$ ipython --no-banner

In [1]: import numpy as np

In [2]: np.set_printoptions(precision=2, suppress=True, linewidth=200)

In [3]: def rnd(a):
   ...:     return np.round(a, 2) + 0
   ...: 

In [4]: feats = np.load("dump.npy")

In [5]: feats
Out[5]: 
array([[ 0,  0,  0,  0,  0,  0,  0,  0,  0,  0],
       [ 2,  5,  4,  3,  2,  2,  2,  0,  2,  4],
       [ 2,  1,  0,  0,  2,  3,  1,  1,  1,  1],
       [ 7,  6,  7,  4,  5,  5,  8,  3,  7,  8],
       [ 9,  7, 10,  8,  2,  3,  6,  5,  5,  8],
       [ 5,  7,  8,  8,  5,  3, 12,  7,  6, 10],
       [ 1,  0,  1,  1,  2,  0,  2,  1,  2,  2],
       [ 3,  2,  4,  3,  0,  1,  2,  1,  3,  3],
       [ 1,  0,  2,  2,  2,  0,  4,  1,  3,  3],
       [ 3,  3,  3,  2,  0,  2,  1,  1,  2,  2],
       [ 8,  6,  7,  8,  2, 10,  8,  8,  6,  9],
       [ 3,  5,  5,  7,  2,  3,  8,  6,  3,  6],
       [ 2,  4,  2,  4,  2,  6,  6,  4,  4,  4],
       [ 2,  2,  3,  1,  3,  0,  4,  1,  3,  4],
       [ 4,  0,  3,  3,  2,  3,  4,  4,  2,  5],
       [ 4,  6,  4,  3,  4,  5,  3,  1,  3,  5],
       [ 6,  6,  6,  7,  5,  5,  6,  4,  3,  7],
       [ 9,  8,  9, 10,  2,  8,  9, 10,  4, 10],
       [ 5,  7,  8,  6,  2,  3,  4,  1,  5,  7],
       [ 1,  3,  2,  3,  1,  2,  0,  0,  1,  2],
       [ 1,  0,  1,  1,  2,  0,  2,  1,  2,  2],
       [ 7,  4,  7,  4,  1,  4,  4,  4,  3,  7],
       [ 4,  8,  6,  8,  1,  6,  3,  4,  5,  6],
       [ 3,  2,  3,  2,  0,  1,  0,  1,  2,  2],
       [ 0,  0,  0,  0,  0,  0,  0,  0,  0,  0],
       [ 1,  2,  3,  1,  1,  0,  4,  0,  2,  3],
       [ 1,  3,  3,  4,  1,  2,  2,  0,  2,  3]])

In [6]: # rows 6 and 20 are equal

In [7]: basis = feats[[26, 19]].astype(float)

In [8]: for _ in range(7):
   ...:     idx = np.linalg.norm(feats[:, None] - basis, axis=-1).argmin(axis=1)
   ...:     basis = np.array([feats[idx == j].mean(axis=0) for j in range(2)])
   ...: 

In [9]: idx
Out[9]: array([1, 1, 1, 0, 0, 0, 1, 1, 1, 1, 0, 0, 0, 1, 1, 0, 0, 0, 0, 1, 1, 0, 0, 1, 1, 1, 1])

In [10]: np.abs(basis[1] - basis[0]).argmax()
Out[10]: np.int64(9)

In [11]: w1 = np.array([[9, 6, 0, -5, -5, -3],
    ...:     [-3, 4, -4, 8, 2, -8],
    ...:     [-1, 5, 2, -6, 5, -1],
    ...:     [0, -1, 0, -7, 1, 2],
    ...:     [-1, 7, 7, -6, 8, 1],
    ...:     [7, -4, 9, 6, -7, 1],
    ...:     [3, 2, 4, 0, -4, -3],
    ...:     [-3, -9, 2, -3, -2, 7],
    ...:     [1, -5, 7, 8, -4, -7],
    ...:     [0, 8, 6, 8, 6, -2]])

In [12]: c = np.array([5, 1, 0, 4, 2, 5])

In [13]: hid = np.maximum(feats @ w1 + c, 0)

In [14]: rnd((hid > 0).mean(axis=0))
Out[14]: array([1.  , 1.  , 0.93, 0.93, 0.7 , 0.07])

In [15]: np.linalg.matrix_rank(hid)
Out[15]: np.int64(6)

In [16]: basis = np.array([[3, 5, 8], [5, 9, 9], [0, 4, 7], [4, 3, 0], [2, 9, 4], [8, 7, 1]])

In [17]: w1 @ basis
Out[17]: 
array([[  3,  18, 103],
       [-17,  -9, -16],
       [  0,  68,  70],
       [-15,  -7,  -3],
       [ 32, 147, 137],
       [ 19,  -3,  56],
       [-13,  -8,  51],
       [-14, -66, -92],
       [-54, -73, -11],
       [ 68, 160, 136]])

In [18]: [round(float(x), 2) for x in np.linalg.svd(feats, compute_uv=False)[:3]]
Out[18]: [68.13, 11.11, 10.51]

In [19]: np.argsort(-np.linalg.norm(feats, axis=0).round(6), kind="stable")[:3]
Out[19]: array([9, 2, 6])

In [20]: np.linalg.matrix_rank(feats, rtol=0.1)
Out[20]: np.int64(5)

In [21]: left, sig, Vh = np.linalg.svd(feats, full_matrices=False)

In [22]: rnd(sig / sig[0])
Out[22]: array([1.  , 0.16, 0.15, 0.12, 0.11, 0.07, 0.05, 0.04, 0.03, 0.  ])

In [23]: rnd(sig)
Out[23]: array([68.13, 11.11, 10.51,  8.1 ,  7.4 ,  4.59,  3.51,  2.6 ,  1.87,  0.07])

In [24]: rnd(left.T @ feats @ Vh.T)
Out[24]: 
array([[68.13,  0.  ,  0.  ,  0.  ,  0.  ,  0.  ,  0.  ,  0.  ,  0.  ,  0.  ],
       [ 0.  , 11.11,  0.  ,  0.  ,  0.  ,  0.  ,  0.  ,  0.  ,  0.  ,  0.  ],
       [ 0.  ,  0.  , 10.51,  0.  ,  0.  ,  0.  ,  0.  ,  0.  ,  0.  ,  0.  ],
       [ 0.  ,  0.  ,  0.  ,  8.1 ,  0.  ,  0.  ,  0.  ,  0.  ,  0.  ,  0.  ],
       [ 0.  ,  0.  ,  0.  ,  0.  ,  7.4 ,  0.  ,  0.  ,  0.  ,  0.  ,  0.  ],
       [ 0.  ,  0.  ,  0.  ,  0.  ,  0.  ,  4.59,  0.  ,  0.  ,  0.  ,  0.  ],
       [ 0.  ,  0.  ,  0.  ,  0.  ,  0.  ,  0.  ,  3.51,  0.  ,  0.  ,  0.  ],
       [ 0.  ,  0.  ,  0.  ,  0.  ,  0.  ,  0.  ,  0.  ,  2.6 ,  0.  ,  0.  ],
       [ 0.  ,  0.  ,  0.  ,  0.  ,  0.  ,  0.  ,  0.  ,  0.  ,  1.87,  0.  ],
       [ 0.  ,  0.  ,  0.  ,  0.  ,  0.  ,  0.  ,  0.  ,  0.  ,  0.  ,  0.07]])

In [25]: rnd(np.cumsum(sig ** 2) / np.sum(sig ** 2))
Out[25]: array([0.92, 0.95, 0.97, 0.98, 0.99, 1.  , 1.  , 1.  , 1.  , 1.  ])

In [26]: (sig > 1e-8).sum()
Out[26]: np.int64(10)

In [27]: rnd(np.abs(Vh[0]))
Out[27]: array([0.32, 0.33, 0.37, 0.36, 0.15, 0.27, 0.36, 0.26, 0.25, 0.41])

In [28]: np.allclose(left * sig @ Vh, feats)
Out[28]: True
